$ ipython --no-banner

In [1]: import numpy as np

In [2]: import numpy.linalg as la

In [3]: np.set_printoptions(precision=1, suppress=True, linewidth=100, floatmode="fixed")

In [4]: tidy = lambda a: np.round(a, 1) + 0

In [5]: out = np.array([[3, 2], [0, 1]])

In [6]: X = np.tile(out, (2, 2))

In [7]: X
Out[7]: 
array([[3, 2, 3, 2],
       [0, 1, 0, 1],
       [3, 2, 3, 2],
       [0, 1, 0, 1]])

In [8]: U, sv, Vt = la.svd(X)

In [9]: np.argmax(sv[:-1] / (sv[1:] + 1e-6)) + 1
Out[9]: np.int64(2)

In [10]: out = U[:, :2] @ np.diag(sv[:2]) @ Vt[:2]

In [11]: la.matrix_rank(out)
Out[11]: np.int64(2)

In [12]: tidy(la.norm(X - out, 2)), tidy(sv[2])
Out[12]: (np.float64(0.0), np.float64(0.0))

In [13]: t = np.radians(30)

In [14]: r_ = np.eye(4)

In [15]: r_[0, 0] = r_[2, 2] = np.cos(t)

In [16]: r_[0, 2], r_[2, 0] = -np.sin(t), np.sin(t)

In [17]: tidy(r_)
Out[17]: 
array([[ 0.9,  0.0, -0.5,  0.0],
       [ 0.0,  1.0,  0.0,  0.0],
       [ 0.5,  0.0,  0.9,  0.0],
       [ 0.0,  0.0,  0.0,  1.0]])

In [18]: out = X @ r_.T

In [19]: np.allclose(X @ X.T, out @ out.T)
Out[19]: True

In [20]: tidy(out)
Out[20]: 
array([[1.1, 2.0, 4.1, 2.0],
       [0.0, 1.0, 0.0, 1.0],
       [1.1, 2.0, 4.1, 2.0],
       [0.0, 1.0, 0.0, 1.0]])

In [21]: tidy(la.det(r_)), tidy(np.trace(r_))
Out[21]: (np.float64(1.0), np.float64(3.7))

In [22]: [round(float(x), 1) for x in la.svd(out, compute_uv=False)[:3]]
Out[22]: [7.3, 1.6, 0.0]

In [23]: la.matrix_rank(out, rtol=0.1)
Out[23]: np.int64(2)

In [24]: la.cond(out) > 100
Out[24]: np.True_

In [25]: np.argsort(-la.norm(out, axis=0).round(6), kind="stable")[:3]
Out[25]: array([2, 1, 3])

In [26]: rng = np.random.default_rng(15)

In [27]: t = np.sort(rng.uniform(-2, 2, 26))

In [28]: F = np.c_[t, t ** 2, t ** 3] @ np.array([[3, 9, 4], [-5, -9, 1], [-1, 5, 2]])

In [29]: tidy(F)
Out[29]: 
array([[-17.2, -86.5, -18.3],
       [-16.0, -76.4, -16.0],
       [-11.4, -44.9,  -9.3],
       [ -7.7, -26.2,  -5.6],
       [ -4.0, -11.7,  -2.9],
       [ -3.6, -10.3,  -2.6],
       [ -3.5, -10.2,  -2.6],
       [ -2.2,  -6.1,  -1.7],
       [ -0.7,  -1.8,  -0.7],
       [ -0.5,  -1.3,  -0.5],
       [  0.3,   1.1,   0.6],
       [  0.4,   1.6,   1.0],
       [  0.4,   2.0,   1.3],
       [ -1.1,   3.9,   4.6],
       [ -1.9,   4.3,   5.6],
       [ -3.6,   5.4,   7.7],
       [ -4.4,   5.9,   8.6],
       [ -4.5,   5.9,   8.7],
       [ -6.2,   7.1,  10.7],
       [ -7.9,   8.4,  12.6],
       [-11.2,  11.1,  16.2],
       [-12.8,  12.5,  17.9],
       [-15.8,  15.4,  21.2],
       [-16.1,  15.7,  21.5],
       [-18.4,  18.0,  24.0],
       [-19.3,  19.0,  25.0]])

In [30]: out = np.c_[F[:, :1] @ np.array([[-1]]), np.array([1, 1, 1, 2, 0, 2, 1, 2, 2, 2, 2, 2, 0, 1, 1, 0, 1, 1, 2, 1, 2, 1, 0, 1, 1, 0])]

In [31]: tidy(out)
Out[31]: 
array([[17.2,  1.0],
       [16.0,  1.0],
       [11.4,  1.0],
       [ 7.7,  2.0],
       [ 4.0,  0.0],
       [ 3.6,  2.0],
       [ 3.5,  1.0],
       [ 2.2,  2.0],
       [ 0.7,  2.0],
       [ 0.5,  2.0],
       [-0.3,  2.0],
       [-0.4,  2.0],
       [-0.4,  0.0],
       [ 1.1,  1.0],
       [ 1.9,  1.0],
       [ 3.6,  0.0],
       [ 4.4,  1.0],
       [ 4.5,  1.0],
       [ 6.2,  2.0],
       [ 7.9,  1.0],
       [11.2,  2.0],
       [12.8,  1.0],
       [15.8,  0.0],
       [16.1,  1.0],
       [18.4,  1.0],
       [19.3,  0.0]])

In [32]: la.matrix_rank(np.c_[F, out])
Out[32]: np.int64(4)

In [33]: tidy(la.norm(la.qr(F)[0].T @ out, axis=0) ** 2 / ((out ** 2).sum(axis=0) + 1e-12))
Out[33]: array([1.0, 0.3])
